In [1]: import numpy as np

In [2]: np.set_printoptions(precision=1, suppress=True, linewidth=100, floatmode="fixed")

In [3]: data = np.load("case7.npy")

In [4]: data
Out[4]: 
array([[ 0, -1, -2, -3,  0,  0, -2],
       [ 1,  0,  0,  0,  3,  1, -1],
       [ 2,  0,  0, -2, -3,  3,  2],
       [ 3,  0,  2,  0,  0, -2, -1],
       [ 0, -3,  3,  0,  0,  3,  2],
       [ 0, -1, -3,  2, -3,  0, -1],
       [ 2,  1, -2,  1, -2,  1,  0]])

In [5]: # antisymmetric, zero diagonal

In [6]: Uu, sigma, Vh = np.linalg.svd(data)

In [7]: np.argmax(sigma[:-1] / (sigma[1:] + 1e-6)) + 1
Out[7]: np.int64(6)

In [8]: A2 = Uu[:, :6] @ np.diag(sigma[:6]) @ Vh[:6]

In [9]: np.round(np.linalg.norm(data - A2, 2), 1), round(sigma[6], 1)
Out[9]: (np.float64(0.0), np.float64(0.0))

In [10]: print(np.linalg.matrix_rank(data, rtol=0.05))
6

In [11]: A2.round(1) + 0
Out[11]: 
array([[ 0.0, -1.0, -2.0, -3.0,  0.0,  0.0, -2.0],
       [ 1.0,  0.0,  0.0,  0.0,  3.0,  1.0, -1.0],
       [ 2.0,  0.0,  0.0, -2.0, -3.0,  3.0,  2.0],
       [ 3.0,  0.0,  2.0,  0.0,  0.0, -2.0, -1.0],
       [ 0.0, -3.0,  3.0,  0.0,  0.0,  3.0,  2.0],
       [ 0.0, -1.0, -3.0,  2.0, -3.0,  0.0, -1.0],
       [ 2.0,  1.0, -2.0,  1.0, -2.0,  1.0,  0.0]])

In [12]: print(np.linalg.matrix_rank(A2))
6

In [13]: Uu, sigma, Vh = np.linalg.svd(data)

In [14]: evecs = Vh[:(sigma > 1e-8).sum()]

In [15]: rng = np.random.default_rng(39)

In [16]: x0 = data[4] + -2 * data[2] + rng.integers(2) * np.eye(7)[2]

In [17]: x0
Out[17]: array([-4.0, -3.0,  4.0,  4.0,  6.0, -3.0, -2.0])

In [18]: print(np.diag(evecs.T @ evecs))
[0.9 0.9 0.8 1.0 0.9 0.9 0.6]

In [19]: round(np.linalg.norm(x0 - evecs.T @ evecs @ x0), 1)
Out[19]: np.float64(0.4)

In [20]: np.round(evecs.T @ evecs, 1) + 0
Out[20]: 
array([[ 0.9,  0.1,  0.1,  0.0, -0.1,  0.1, -0.2],
       [ 0.1,  0.9, -0.1,  0.0,  0.1, -0.1,  0.2],
       [ 0.1, -0.1,  0.8,  0.0,  0.1, -0.2,  0.3],
       [ 0.0,  0.0,  0.0,  1.0,  0.0,  0.0,  0.0],
       [-0.1,  0.1,  0.1,  0.0,  0.9,  0.1, -0.2],
       [ 0.1, -0.1, -0.2,  0.0,  0.1,  0.9,  0.2],
       [-0.2,  0.2,  0.3,  0.0, -0.2,  0.2,  0.6]])

In [21]: np.linalg.matrix_rank(np.vstack([data, x0]))
Out[21]: np.int64(7)
